$ python3 -q
>>> import numpy as np
>>> np.set_printoptions(precision=3, suppress=True, linewidth=120, legacy="1.25")
>>> J = np.load("mat.npy")
>>> J
array([[-2.021,  0.161, -1.165, -0.028],
       [ 0.161,  2.511, -0.877,  0.699],
       [-1.165, -0.877, -1.242, -0.929],
       [-0.028,  0.699, -0.929, -0.249]])
>>> vals, V = np.linalg.eigh(J)
>>> np.round(np.linalg.svd(J, compute_uv=False), 3) + 0
array([3., 3., 1., 0.])
>>> np.round(V.T @ V, 3) + 0
array([[1., 0., 0., 0.],
       [0., 1., 0., 0.],
       [0., 0., 1., 0.],
       [0., 0., 0., 1.]])
>>> round(float(vals.sum()), 3), round(np.trace(J), 3)
(-1.0, -1.0)
>>> V @ np.diag(vals) @ V.T
array([[-2.021,  0.161, -1.165, -0.028],
       [ 0.161,  2.511, -0.877,  0.699],
       [-1.165, -0.877, -1.242, -0.929],
       [-0.028,  0.699, -0.929, -0.249]])
>>> np.all(np.linalg.eigvalsh(J) > 0)
False
>>> [round(float(np.linalg.det(J[:i, :i])), 2) + 0 for i in range(1, 5)]
[-2.02, -5.1, 4.81, 0.0]
>>> round(float(np.linalg.norm(J, 2) / np.linalg.norm(J)), 3)
0.688
>>> U, sv, vt = np.linalg.svd(J)
>>> V = vt[:(sv > 1e-8).sum()]
>>> rng = np.random.default_rng(419)
>>> x0 = J[3] + -3 * J[2] + rng.integers(2) * np.eye(4)[1]
>>> x0
array([3.466, 4.331, 2.797, 2.537])
>>> round(float(np.linalg.norm(x0 - V.T @ V @ x0)), 3)
0.394
>>> np.linalg.matrix_rank(np.vstack([J, x0]))
4
>>> mat = np.loadtxt("a.csv", delimiter=",")
>>> mat
array([[1., 1., 1., 6.],
       [1., 1., 1., 6.],
       [0., 0., 0., 0.],
       [0., 0., 0., 2.],
       [2., 0., 1., 4.],
       [5., 1., 5., 6.],
       [6., 0., 5., 4.],
       [1., 1., 1., 6.],
       [0., 0., 0., 0.],
       [1., 1., 1., 6.],
       [0., 0., 0., 0.],
       [0., 0., 0., 4.],
       [2., 0., 1., 4.],
       [0., 0., 0., 0.],
       [0., 0., 0., 2.],
       [1., 0., 0., 2.],
       [0., 1., 0., 6.],
       [5., 0., 3., 2.],
       [1., 0., 0., 0.],
       [4., 0., 3., 4.],
       [3., 0., 0., 0.],
       [3., 0., 0., 0.],
       [0., 0., 0., 4.],
       [5., 0., 3., 2.],
       [1., 0., 0., 0.],
       [1., 1., 1., 6.],
       [3., 0., 0., 0.],
       [3., 0., 1., 2.],
       [0., 0., 0., 2.],
       [4., 0., 3., 4.],
       [5., 1., 5., 6.],
       [0., 0., 0., 4.],
       [6., 0., 5., 4.],
       [5., 0., 3., 2.],
       [5., 0., 3., 2.]])
>>> hat = mat @ np.linalg.solve(mat.T @ mat, mat.T)
>>> np.round(hat @ mat[:, 1], 3) + 0
array([1., 1., 0., 0., 0., 1., 0., 1., 0., 1., 0., 0., 0., 0., 0., 0., 1., 0., 0., 0., 0., 0., 0., 0., 0., 1., 0., 0.,
       0., 0., 1., 0., 0., 0., 0.])
>>> np.round(np.linalg.eigvalsh(hat), 3) + 0
array([0., 0., 0., 0., 0., 0., 0., 0., 0., 0., 0., 0., 0., 0., 0., 0., 0., 0., 0., 0., 0., 0., 0., 0., 0., 0., 0., 0.,
       0., 0., 0., 1., 1., 1., 1.])
